$ python -q
>>> import numpy as np
>>> np.set_printoptions(precision=2, suppress=True, linewidth=160)
>>> def rnd(a):
...     return np.round(a, 2) + 0
... 
>>> J = np.loadtxt("out15.csv", delimiter=",")
>>> print(J)
[[-3. -3. -6. -3.  6.]
 [ 2.  2.  4.  2. -4.]
 [-2. -2. -4. -2.  4.]
 [ 2.  2.  4.  2. -4.]
 [ 0.  0.  0.  0.  0.]
 [-1. -1. -2. -1.  2.]
 [-1. -1. -2. -1.  2.]
 [ 1.  1.  2.  1. -2.]
 [ 3.  3.  6.  3. -6.]
 [ 0.  0.  0.  0.  0.]
 [-3. -3. -6. -3.  6.]
 [ 3.  3.  6.  3. -6.]]
>>> D = np.linalg.norm(J[:, None] - J[None], axis=-1)
>>> print(rnd(np.linalg.norm(J - J.mean(axis=0), axis=1)))
[10.23  6.36  6.91  6.36  0.28  3.59  3.59  3.04  9.67  0.28 10.23  9.67]
>>> print(np.flatnonzero(D[3] < D.mean() / 2))
[ 1  3  7  8 11]
>>> print(rnd(np.linalg.norm(J, axis=1)))
[9.95 6.63 6.63 6.63 0.   3.32 3.32 3.32 9.95 0.   9.95 9.95]
>>> print(rnd(D[3]))
[16.58  0.   13.27  0.    6.63  9.95  9.95  3.32  3.32  6.63 16.58  3.32]
>>> cen = J - J.mean(axis=0)
>>> Uu, sigma, Vh = np.linalg.svd(cen, full_matrices=False)
>>> print(rnd(sigma))
[23.67  0.    0.    0.    0.  ]
>>> print(np.searchsorted(np.cumsum(sigma ** 2) / (sigma ** 2).sum(), 0.9) + 1)
1
>>> print(rnd((sigma ** 2).sum() ** 2 / (sigma ** 4).sum()))
1.0
>>> print((np.sign(Uu[:, 0]) == np.sign(Uu[0, 0])).astype(int))
[1 0 1 0 1 1 1 0 0 1 1 0]
>>> print(rnd(sigma ** 2 / (sigma ** 2).sum()))
[1. 0. 0. 0. 0.]
